In [1]: import numpy as np

In [2]: np.set_printoptions(precision=2, suppress=True, linewidth=160, floatmode="fixed")

In [3]: def rd(a):
   ...:     return np.round(a, 2) + 0
   ...: 

In [4]: mat = np.load("m.npy")

In [5]: mat
Out[5]: 
array([[ 0,  0,  0],
       [ 0,  5, -6],
       [-1,  7,  4],
       [ 0, 13, -4],
       [-1, -1,  2],
       [ 0,  8,  2],
       [ 0,  8,  2],
       [ 0,  0,  0],
       [ 0,  0,  0],
       [ 0,  0,  0],
       [ 0, 13, -4],
       [ 0,  0,  0],
       [ 0,  0,  0],
       [ 0,  8,  2],
       [-1, -1,  2],
       [ 0,  0,  0],
       [ 0,  0,  0],
       [ 0,  8,  2],
       [ 0,  8,  2],
       [ 0, 13, -4]])

In [6]: # row 6 repeats row 5

In [7]: lab = mat[:, 2] > np.median(mat[:, 2])

In [8]: r0 = mat[lab].mean(axis=0) - mat[~lab].mean(axis=0)

In [9]: (((mat - mat.mean(axis=0)) @ r0 > 0) == lab).mean()
Out[9]: np.float64(0.75)

In [10]: ((mat - mat.mean(axis=0)) @ r0 > 0).astype(int)
Out[10]: array([0, 0, 1, 1, 0, 1, 1, 0, 0, 0, 1, 0, 0, 1, 0, 0, 0, 1, 1, 1])

In [11]: Xs = mat - mat.mean(axis=0)

In [12]: V = np.linalg.svd(Xs)[2][:2]

In [13]: B = Xs - Xs @ V.T @ V

In [14]: rd(np.linalg.norm(B) / np.linalg.norm(Xs))
Out[14]: np.float64(0.06)

In [15]: rd(np.diag(V.T @ V))
Out[15]: array([0.00, 1.00, 1.00])

In [16]: blk = np.stack([mat, 3 * mat, mat[::-1]])

In [17]: np.einsum("bij,cij->bc", blk, blk)
Out[17]: 
array([[1034, 3102,  312],
       [3102, 9306,  936],
       [ 312,  936, 1034]])

In [18]: np.linalg.matrix_rank(blk.reshape(3, -1))
Out[18]: np.int64(2)

In [19]: x = np.array([2, -1, -5])

In [20]: rhs = mat @ x

In [21]: rd(np.linalg.pinv(mat) @ mat)
Out[21]: 
array([[1.00, 0.00, 0.00],
       [0.00, 1.00, 0.00],
       [0.00, 0.00, 1.00]])

In [22]: np.linalg.solve(mat, rhs)
LinAlgError: Last 2 dimensions of the array must be square


In [23]: rd(np.linalg.lstsq(mat, rhs)[0])
Out[23]: array([ 2.00, -1.00, -5.00])

In [24]: rd(np.linalg.solve(mat.T @ mat, mat.T @ rhs))
Out[24]: array([ 2.00, -1.00, -5.00])

In [25]: rng = np.random.default_rng(748366)

In [26]: rhs = rhs + 0.1 * rng.normal(size=20)

In [27]: rd(rhs)
Out[27]: 
array([ -0.02,  24.96, -29.07,   7.07, -10.94, -17.86, -17.96,  -0.05,  -0.04,  -0.14,   7.01,  -0.01,   0.22, -18.06, -11.11,   0.12,   0.12, -17.97, -17.93,
         6.97])

In [28]: c, *_ = np.linalg.lstsq(mat, rhs)

In [29]: rd(c)
Out[29]: array([ 2.06, -1.00, -4.99])

In [30]: [round(float(np.linalg.norm(np.linalg.solve(mat.T @ mat + lam * np.eye(3), mat.T @ rhs))), 2) for lam in (0, 1, 10, 100)]
Out[30]: [5.49, 5.32, 4.84, 2.87]

In [31]: rd(np.linalg.norm(rhs - mat @ c))
Out[31]: np.float64(0.38)
